$ python -q
>>> import numpy as np
>>> np.set_printoptions(precision=4, suppress=True, linewidth=160)
>>> tidy = lambda a: np.round(a, 4) + 0
>>> feats = np.array([[1, -4, 16, -64],
...     [1, -3, 9, -27],
...     [1, -2, 4, -8],
...     [1, -1, 1, -1],
...     [1, 0, 0, 0],
...     [1, 1, 1, 1],
...     [1, 2, 4, 8]])
>>> # column 3 dominates
>>> O, r_ = np.linalg.qr(feats)
>>> np.allclose(r_.T @ r_, feats.T @ feats)
True
>>> tidy(r_)
array([[ -2.6458,   2.6458, -13.2288,  34.3948],
       [  0.    ,   5.2915, -10.583 ,  52.915 ],
       [  0.    ,   0.    ,   9.1652, -27.4955],
       [  0.    ,   0.    ,   0.    ,  14.6969]])
>>> O.shape, r_.shape
((7, 4), (4, 4))
>>> tidy(np.abs(np.diag(r_)))
array([ 2.6458,  5.2915,  9.1652, 14.6969])
>>> P = np.triu(np.array([[1, 2, 2, 1], [-1, 1, 1, 0], [2, -2, 1, 0], [-2, 0, -1, -2]]), 1) + np.eye(4)
>>> other = P @ r_ @ np.linalg.inv(P)
>>> tidy(other)
array([[ -2.6458,  18.5203, -29.2932, 102.5766],
       [  0.    ,   5.2915,  -6.7094,  25.4196],
       [  0.    ,   0.    ,   9.1652, -27.4955],
       [  0.    ,   0.    ,   0.    ,  14.6969]])
>>> np.linalg.matrix_rank(other)
np.int64(4)
>>> tidy(np.trace(other)), tidy(np.trace(r_))
(np.float64(26.5078), np.float64(26.5078))
>>> vec = np.array([2, 2, 1, 0])
>>> rhs = feats @ vec
>>> tidy(np.linalg.lstsq(feats, rhs)[0])
array([2., 2., 1., 0.])
>>> tidy(np.linalg.pinv(feats) @ feats)
array([[1., 0., 0., 0.],
       [0., 1., 0., 0.],
       [0., 0., 1., 0.],
       [0., 0., 0., 1.]])
>>> tidy(np.linalg.solve(feats.T @ feats, feats.T @ rhs))
array([2., 2., 1., 0.])
>>> rhs
array([10,  5,  2,  1,  2,  5, 10])
>>> rng = np.random.default_rng(2281)
>>> rhs = rhs + 0.05 * rng.normal(size=7)
>>> tidy(rhs)
array([10.0622,  4.9425,  2.01  ,  1.1083,  2.0525,  4.9073, 10.0523])
>>> coef, *_ = np.linalg.lstsq(feats, rhs)
>>> tidy(np.linalg.norm(rhs - feats @ coef))
np.float64(0.174)
>>> tidy(feats.T @ (rhs - feats @ coef))
array([0., 0., 0., 0.])
>>> [round(float(np.linalg.norm(np.linalg.solve(feats.T @ feats + lam * np.eye(4), feats.T @ rhs))), 2) for lam in (0, 1, 10, 100)]
[3.01, 2.47, 1.54, 0.56]
>>> coef.round()
array([ 2.,  2.,  1., -0.])
>>> other = np.c_[feats[:, :3] @ np.array([[1, 1, 2], [2, 1, 1], [0, 2, 0]]), np.array([2, 1, 1, 2, -2, -3, 2])]
>>> other
array([[-7, 29, -2,  2],
       [-5, 16, -1,  1],
       [-3,  7,  0,  1],
       [-1,  2,  1,  2],
       [ 1,  1,  2, -2],
       [ 3,  4,  3, -3],
       [ 5, 11,  4,  2]])
>>> np.linalg.matrix_rank(other)
np.int64(4)
>>> tidy(np.linalg.norm(other - feats @ np.linalg.lstsq(feats, other)[0], axis=0))
array([0.    , 0.    , 0.    , 3.2477])
>>> np.linalg.norm(other, axis=1).argmax()
np.int64(0)
>>> tidy(np.linalg.norm(other[4] - other[6]))
np.float64(11.6619)
>>> tidy(np.linalg.norm(other, "nuc"))
np.float64(53.2314)
>>> E = np.load("arr.npy")
>>> E
array([[ -5.2366, -10.255 ,  13.7277,  -4.4432,  -2.0587,   3.1618,   2.1645,   6.9202,  -7.9244,   1.0945],
       [ -3.8034,  -9.6099,  12.9517,  -4.6145,  -4.5578,   2.6382,   1.435 ,   7.9801,  -6.599 ,   2.4935],
       [-11.5861, -17.8939,  -2.3481,  -2.6889,  -2.1464,  -2.7055,  12.6274,  10.9154, -17.7354, -12.8522],
       [ -2.2772,  -9.3667,  14.1552,  -5.7023,  -2.4981,   1.6652,   3.3432,   9.4703,  -6.4404,   0.084 ],
       [ 10.0907, -14.2395,   2.315 ,   4.7592,  -8.5799,  14.151 , -17.2936,   3.8838, -12.6045,   2.5394],
       [ 12.433 , -12.889 ,   3.0177,   5.7488, -10.8947,  13.0803, -15.7166,   2.7706, -12.3969,   1.8463],
       [ -3.1072,  -8.9982,  14.5995,  -3.0046,  -3.4077,   2.4625,   1.1414,  10.0513,  -7.4231,  -0.1015],
       [ 12.6197, -11.7542,   2.8696,   4.9611,  -9.2653,  12.7183, -15.9363,   2.7462, -11.5438,   0.2169],
       [ 11.9675, -13.8902,   3.2743,   6.3147,  -9.9008,  13.2819, -17.8035,   6.9644, -12.589 ,   3.6229],
       [ 10.844 , -14.2637,   3.0047,   4.9553,  -8.7301,  13.2275, -16.7392,   4.614 , -11.932 ,   2.4763],
       [ 10.2951, -14.4683,   4.1163,   7.4543,  -9.1544,  13.6717, -17.6751,   4.5781,  -8.7748,   1.9803],
       [ 11.2939, -14.1309,   2.8519,   6.6237,  -8.1648,  12.4028, -16.1896,   5.3001, -11.5484,   2.0927],
       [-14.0841, -20.3912,  -3.565 ,  -2.2872,  -3.6233,   0.9973,  16.0075,  10.0632, -16.7086, -10.4723],
       [-13.0334, -21.1408,  -3.439 ,  -2.9785,  -2.6656,  -1.2283,  14.6254,   9.8713, -15.6689, -10.6071],
       [ 11.8837, -14.6731,   1.6094,   5.1578,  -6.6334,  14.0637, -17.154 ,   4.7224, -13.0983,   1.2107],
       [ 12.1084, -13.9454,   1.6985,   6.8578, -10.2229,  11.9577, -17.7233,   3.9178, -12.1976,   3.1874],
       [ -3.2602,  -9.7387,  12.3885,  -3.8113,  -3.3825,   3.2879,   3.0878,  11.2104,  -6.9577,   1.2125],
       [-13.7669, -18.765 ,  -4.9225,  -5.1838,  -2.6405,  -0.3609,  13.3977,   8.8914, -17.1425, -13.2675],
       [ -4.2312, -10.7202,  12.1685,  -6.2109,  -2.4719,   1.5401,   2.9289,   8.8268,  -7.0766,  -0.7464],
       [-13.4482, -20.2726,  -5.5826,  -0.8154,  -2.051 ,  -0.1501,  14.4014,  11.1881, -15.656 , -11.1934],
       [-13.2941, -20.5543,  -4.0267,  -3.7973,  -2.6816,   0.1366,  13.6911,   9.3596, -14.6361, -12.9573],
       [-13.6476, -19.2877,  -4.711 ,  -3.2541,  -2.8719,  -0.3487,  14.8778,   9.7776, -16.2809, -12.4449],
       [ -2.7208, -10.1823,  12.1021,  -4.0271,  -3.265 ,   2.1935,   1.8406,   8.3794,  -6.8104,  -1.053 ],
       [ 11.13  , -12.9237,   3.7212,   6.652 ,  -9.4852,  13.5038, -16.1411,   5.5215, -13.0715,   0.9262]])
>>> W1 = np.array([[-3, 0, 2, 0, 2],
...     [4, -4, -2, -3, -3],
...     [0, -4, 0, 5, -4],
...     [-4, 1, -2, 3, 3],
...     [-1, 1, 1, -1, 2],
...     [1, 1, -2, -4, 1],
...     [5, -4, -4, -5, -2],
...     [5, -4, -3, -4, 5],
...     [-3, -4, 2, 5, -3],
...     [5, 1, 3, 3, -2]])
>>> coef = np.array([-1, -2, -3, -2, 3])
>>> act = np.maximum(E @ W1 + coef, 0)
>>> tidy((act > 0).mean(axis=0))
array([0.5833, 0.7083, 0.4167, 0.4583, 1.    ])
>>> np.linalg.matrix_rank(act)
np.int64(5)
>>> (act > 0).astype(int)
array([[1, 0, 0, 0, 1],
       [1, 0, 0, 1, 1],
       [1, 1, 0, 0, 1],
       [1, 0, 0, 0, 1],
       [0, 1, 1, 1, 1],
       [0, 1, 1, 1, 1],
       [1, 0, 0, 0, 1],
       [0, 1, 1, 1, 1],
       [0, 1, 1, 1, 1],
       [0, 1, 1, 1, 1],
       [0, 1, 1, 1, 1],
       [0, 1, 1, 1, 1],
       [1, 1, 0, 0, 1],
       [1, 1, 0, 0, 1],
       [0, 1, 1, 1, 1],
       [0, 1, 1, 1, 1],
       [1, 0, 0, 0, 1],
       [1, 1, 0, 0, 1],
       [1, 0, 0, 0, 1],
       [1, 1, 0, 0, 1],
       [1, 1, 0, 0, 1],
       [1, 1, 0, 0, 1],
       [1, 0, 0, 0, 1],
       [0, 1, 1, 1, 1]])
>>> basis = np.array([[3, -5], [4, 1], [0, 2], [-5, -3], [1, 0]])
>>> (act @ basis).round(6).argmax(axis=1)
array([0, 0, 0, 0, 0, 0, 0, 0, 0, 0, 0, 0, 0, 0, 0, 0, 0, 0, 0, 0, 0, 0, 0, 0])
>>> W1 @ basis
array([[ -7,  19],
       [  8, -19],
       [-45, -19],
       [-20,   8],
       [  8,  11],
       [ 28,   4],
       [ 22, -22],
       [ 24, -23],
       [-53,   0],
       [  2, -27]])
>>> other = np.c_[E[:, :4] @ np.array([[3, 0, 1, 0], [3, 3, 0, 3], [3, 2, 1, 0], [2, 2, 1, 0]]), np.array([3, 8, 8, 8, 0, 4, 3, 6, 1, 2, -5, -8, 1, 6, 4, 8, 1, 0, 9, 0, 3, -4, -4, -4])]
>>> tidy(other)
array([[ -14.1781,  -12.196 ,    4.0479,  -30.765 ,    3.    ],
       [ -10.6138,  -12.1553,    4.5338,  -28.8297,    8.    ],
       [-100.8621,  -63.7557,  -16.6231,  -53.6817,    8.    ],
       [  -3.8707,  -11.1943,    6.1757,  -28.1001,    8.    ],
       [   4.017 ,  -28.5701,   17.1649,  -42.7185,    0.    ],
       [  19.1827,  -21.134 ,   21.1995,  -38.667 ,    4.    ],
       [   1.4731,   -3.8048,    8.4877,  -26.9946,    3.    ],
       [  21.1275,  -19.6012,   20.4504,  -35.2626,    6.    ],
       [  16.6842,  -22.4926,   21.5565,  -41.6706,    1.    ],
       [   8.6656,  -26.8711,   18.804 ,  -42.7911,    2.    ],
       [  14.7379,  -20.2637,   21.8657,  -43.4049,   -5.    ],
       [  13.2921,  -23.4415,   20.7695,  -42.3927,   -8.    ],
       [-118.6953,  -72.878 ,  -19.9363,  -61.1736,    1.    ],
       [-118.7966,  -76.2574,  -19.4509,  -63.4224,    6.    ],
       [   6.7756,  -30.4849,   18.6509,  -44.0193,    4.    ],
       [  13.3001,  -24.7236,   20.6647,  -41.8362,    8.    ],
       [  -9.4538,  -12.0617,    5.317 ,  -29.2161,    1.    ],
       [-122.7308,  -76.5076,  -23.8732,  -56.295 ,    0.    ],
       [ -20.7705,  -20.2454,    1.7264,  -32.1606,    9.    ],
       [-119.541 ,  -73.6138,  -19.8462,  -60.8178,    0.    ],
       [-121.2199,  -77.3109,  -21.1181,  -61.6629,    3.    ],
       [-119.4471,  -73.7933,  -21.6127,  -57.8631,   -4.    ],
       [ -10.4572,  -14.3969,    5.3542,  -30.5469,   -4.    ],
       [  19.0865,  -18.0247,   21.5032,  -38.7711,   -4.    ]])
>>> tidy(np.linalg.norm(np.linalg.qr(E)[0].T @ other, axis=0) ** 2 / ((other ** 2).sum(axis=0) + 1e-12))
array([1.    , 1.    , 1.    , 1.    , 0.6049])
>>> np.linalg.matrix_rank(np.c_[E, other])
np.int64(11)
>>> tidy(np.linalg.lstsq(E, other[:, 0])[0])
array([3., 3., 3., 2., 0., 0., 0., 0., 0., 0.])
>>> O, r_ = np.linalg.qr(E)
>>> tidy(O.T @ O)
array([[1., 0., 0., 0., 0., 0., 0., 0., 0., 0.],
       [0., 1., 0., 0., 0., 0., 0., 0., 0., 0.],
       [0., 0., 1., 0., 0., 0., 0., 0., 0., 0.],
       [0., 0., 0., 1., 0., 0., 0., 0., 0., 0.],
       [0., 0., 0., 0., 1., 0., 0., 0., 0., 0.],
       [0., 0., 0., 0., 0., 1., 0., 0., 0., 0.],
       [0., 0., 0., 0., 0., 0., 1., 0., 0., 0.],
       [0., 0., 0., 0., 0., 0., 0., 1., 0., 0.],
       [0., 0., 0., 0., 0., 0., 0., 0., 1., 0.],
       [0., 0., 0., 0., 0., 0., 0., 0., 0., 1.]])
>>> np.allclose(r_.T @ r_, E.T @ E)
True
>>> tidy(np.trace(O @ O.T))
np.float64(10.0)
>>> M = np.loadtxt("dump.csv", delimiter=",")
>>> M
array([[4., 1., 0., 0.],
       [0., 4., 1., 0.],
       [0., 0., 4., 1.],
       [0., 0., 0., 4.]])
>>> # triangular: eigenvalues sit on the diagonal
>>> lab = rng.permutation(4)
>>> other = M[:, lab] * rng.choice([-1, 1], 4)
>>> other
array([[-0.,  1., -4.,  0.],
       [-0.,  4., -0.,  1.],
       [-1.,  0., -0.,  4.],
       [-4.,  0., -0.,  0.]])
>>> left, _, Vh = np.linalg.svd(M.T @ other)
>>> tidy(np.linalg.lstsq(M, other)[0])
array([[ 0.,  0., -1.,  0.],
       [ 0.,  1.,  0.,  0.],
       [ 0.,  0.,  0.,  1.],
       [-1.,  0.,  0.,  0.]])
>>> tidy(left @ Vh)
array([[ 0.,  0., -1.,  0.],
       [ 0.,  1.,  0.,  0.],
       [ 0.,  0.,  0.,  1.],
       [-1.,  0.,  0.,  0.]])
>>> F = np.loadtxt("block2.csv", delimiter=",")
>>> F
array([[-6.,  7., -3.,  8.,  0.],
       [ 7.,  2.,  2., -7.,  5.],
       [-3.,  2., -2., -3.,  4.],
       [ 8., -7., -3., 10.,  1.],
       [ 0.,  5.,  4.,  1.,  4.]])
>>> # equal to its transpose
>>> np.abs(F).max()
np.float64(10.0)
>>> F - F[0]
array([[  0.,   0.,   0.,   0.,   0.],
       [ 13.,  -5.,   5., -15.,   5.],
       [  3.,  -5.,   1., -11.,   4.],
       [ 14., -14.,   0.,   2.,   1.],
       [  6.,  -2.,   7.,  -7.,   4.]])
>>> F.shape
(5, 5)
>>> P = np.triu(np.array([[-1, 1, 0, 0, -3],
...     [-1, 0, 0, -5, -5],
...     [-2, 2, -4, -5, -2],
...     [4, -5, 3, 4, 0],
...     [-3, 2, -3, 0, -1]]), 1) + np.eye(5)
>>> other = P @ F @ np.linalg.inv(P)
>>> np.linalg.matrix_rank(other)
np.int64(5)
>>> other
array([[   1.,   -7.,  -13., -102.,  -65.],
       [ -33.,   45.,   -3.,  148.,  100.],
       [ -43.,   70.,    5.,  320.,  222.],
       [   8.,  -15.,   -3.,  -80.,  -56.],
       [   0.,    5.,    4.,   46.,   37.]])
>>> np.trace(other), np.trace(F)
(np.float64(8.0), np.float64(8.0))
>>> tidy(np.poly(other))
array([     1.,     -8.,   -274.,   1890.,   8632., -32524.])
>>> tidy(np.linalg.det(other))
np.float64(32524.0)
>>> evals, vecs = np.linalg.eigh(F)
>>> tidy(vecs.T @ vecs)
array([[1., 0., 0., 0., 0.],
       [0., 1., 0., 0., 0.],
       [0., 0., 1., 0., 0.],
       [0., 0., 0., 1., 0.],
       [0., 0., 0., 0., 1.]])
>>> tidy(vecs.T @ F @ vecs)
array([[-15.1769,   0.    ,   0.    ,   0.    ,   0.    ],
       [  0.    ,  -5.0961,   0.    ,   0.    ,   0.    ],
       [  0.    ,   0.    ,   2.7896,   0.    ,   0.    ],
       [  0.    ,   0.    ,   0.    ,   9.335 ,   0.    ],
       [  0.    ,   0.    ,   0.    ,   0.    ,  16.1483]])
>>> tidy(vecs @ np.diag(evals) @ vecs.T)
array([[-6.,  7., -3.,  8.,  0.],
       [ 7.,  2.,  2., -7.,  5.],
       [-3.,  2., -2., -3.,  4.],
       [ 8., -7., -3., 10.,  1.],
       [ 0.,  5.,  4.,  1.,  4.]])
